$ python3 -q
>>> import numpy as np
>>> np.set_printoptions(precision=2, suppress=True, linewidth=140)
>>> F = np.array([[20, -5, 10, 9], [-5, 37, 1, -6], [10, 1, 24, 17], [9, -6, 17, 26]])
>>> F
array([[20, -5, 10,  9],
       [-5, 37,  1, -6],
       [10,  1, 24, 17],
       [ 9, -6, 17, 26]])
>>> rng = np.random.default_rng(728718)
>>> idx = rng.permutation(4)
>>> idx
array([0, 3, 1, 2])
>>> out = F[idx][:, idx]
>>> np.trace(out)
np.int64(107)
>>> out
array([[20,  9, -5, 10],
       [ 9, 26, -6, 17],
       [-5, -6, 37,  1],
       [10, 17,  1, 24]])
>>> round(np.linalg.det(out), 2), np.round(np.linalg.det(F[idx]), 2)
(np.float64(169188.0), np.float64(169188.0))
>>> P = np.triu(np.array([[3, -3, -3, -3], [1, 1, -2, -3], [3, 2, 0, 2], [1, -1, 3, -3]]), 1) + np.eye(4)
>>> out = P @ F @ np.linalg.inv(P)
>>> P @ F - F @ P
array([[-42., -36., -76., -86.],
       [-47.,   1., -40., -18.],
       [ 18.,  18.,  66.,  37.],
       [  0.,  27.,  15., -25.]])
>>> np.trace(out), np.trace(F)
(np.float64(107.0), np.int64(107))
>>> np.linalg.matrix_rank(out)
np.int64(4)
>>> m1, _ = np.linalg.qr(np.array([[-0.4, -2.2, -0.6, 0.6, 0.6, -0.6, -0.4, -0.8],
...     [-0.2, -0.6, -1.9, -1.7, 1.1, -0.2, 1.0, 0.1],
...     [2.0, 0.1, -2.0, -0.1, 1.3, -1.4, 0.9, 0.6],
...     [-1.7, 1.1, 0.1, 0.9, -0.7, -0.3, -0.5, -0.8],
...     [1.3, -2.5, 0.1, -0.1, -1.8, 1.4, 0.1, 0.2],
...     [0.3, -1.0, 0.3, -0.9, 1.8, 1.9, -0.1, 0.0],
...     [-0.3, 1.3, 0.9, 0.6, 1.3, -1.4, 0.4, -0.4],
...     [-0.7, -0.6, 0.3, -0.6, 0.2, 1.1, -1.1, 0.1]]))
>>> m1
array([[-0.13, -0.64, -0.21,  0.53,  0.43,  0.18,  0.07, -0.17],
       [-0.07, -0.18, -0.71, -0.5 , -0.05,  0.31, -0.3 ,  0.14],
       [ 0.65,  0.27, -0.47,  0.26,  0.21, -0.24,  0.21,  0.26],
       [-0.55,  0.09, -0.23,  0.35, -0.16, -0.49, -0.26,  0.41],
       [ 0.42, -0.52,  0.29,  0.1 , -0.4 ,  0.04, -0.27,  0.48],
       [ 0.1 , -0.23,  0.18, -0.42,  0.56, -0.57, -0.3 , -0.01],
       [-0.1 ,  0.31,  0.25,  0.07,  0.51,  0.49, -0.21,  0.52],
       [-0.23, -0.24,  0.03, -0.3 ,  0.05, -0.06,  0.76,  0.45]])
>>> x = np.array([8, 9, 3, 0, 1, 6, 4, 5])
>>> np.round(np.linalg.det(m1), 2)
np.float64(-1.0)
>>> np.abs(np.linalg.eigvals(m1))
array([1., 1., 1., 1., 1., 1., 1., 1.])
>>> np.linalg.inv(m1)
array([[-0.13, -0.07,  0.65, -0.55,  0.42,  0.1 , -0.1 , -0.23],
       [-0.64, -0.18,  0.27,  0.09, -0.52, -0.23,  0.31, -0.24],
       [-0.21, -0.71, -0.47, -0.23,  0.29,  0.18,  0.25,  0.03],
       [ 0.53, -0.5 ,  0.26,  0.35,  0.1 , -0.42,  0.07, -0.3 ],
       [ 0.43, -0.05,  0.21, -0.16, -0.4 ,  0.56,  0.51,  0.05],
       [ 0.18,  0.31, -0.24, -0.49,  0.04, -0.57,  0.49, -0.06],
       [ 0.07, -0.3 ,  0.21, -0.26, -0.27, -0.3 , -0.21,  0.76],
       [-0.17,  0.14,  0.26,  0.41,  0.48, -0.01,  0.52,  0.45]])
>>> np.round(m1.T @ (m1 @ x), 2) + 0
array([8., 9., 3., 0., 1., 6., 4., 5.])
>>> round(float(np.linalg.norm(x)), 2), np.round(np.linalg.norm(m1 @ x), 2)
(15.23, np.float64(15.23))
>>> np.sort(np.abs(np.degrees(np.angle(np.linalg.eigvals(m1)))))
array([  0.  ,  51.91,  51.91, 119.82, 119.82, 134.43, 134.43, 180.  ])
>>> idx = rng.permutation(8)
>>> idx
array([4, 2, 5, 0, 7, 1, 3, 6])
>>> out = m1[idx][:, idx]
>>> out
array([[-0.4 ,  0.29,  0.04,  0.42,  0.48, -0.52,  0.1 , -0.27],
       [ 0.21, -0.47, -0.24,  0.65,  0.26,  0.27,  0.26,  0.21],
       [ 0.56,  0.18, -0.57,  0.1 , -0.01, -0.23, -0.42, -0.3 ],
       [ 0.43, -0.21,  0.18, -0.13, -0.17, -0.64,  0.53,  0.07],
       [ 0.05,  0.03, -0.06, -0.23,  0.45, -0.24, -0.3 ,  0.76],
       [-0.05, -0.71,  0.31, -0.07,  0.14, -0.18, -0.5 , -0.3 ],
       [-0.16, -0.23, -0.49, -0.55,  0.41,  0.09,  0.35, -0.26],
       [ 0.51,  0.25,  0.49, -0.1 ,  0.52,  0.31,  0.07, -0.21]])
>>> round(float(np.linalg.det(out)), 2), round(float(np.linalg.det(m1[idx])), 2)
(-1.0, -1.0)
>>> np.sort(np.abs(np.linalg.eigvals(out)))
array([1., 1., 1., 1., 1., 1., 1., 1.])
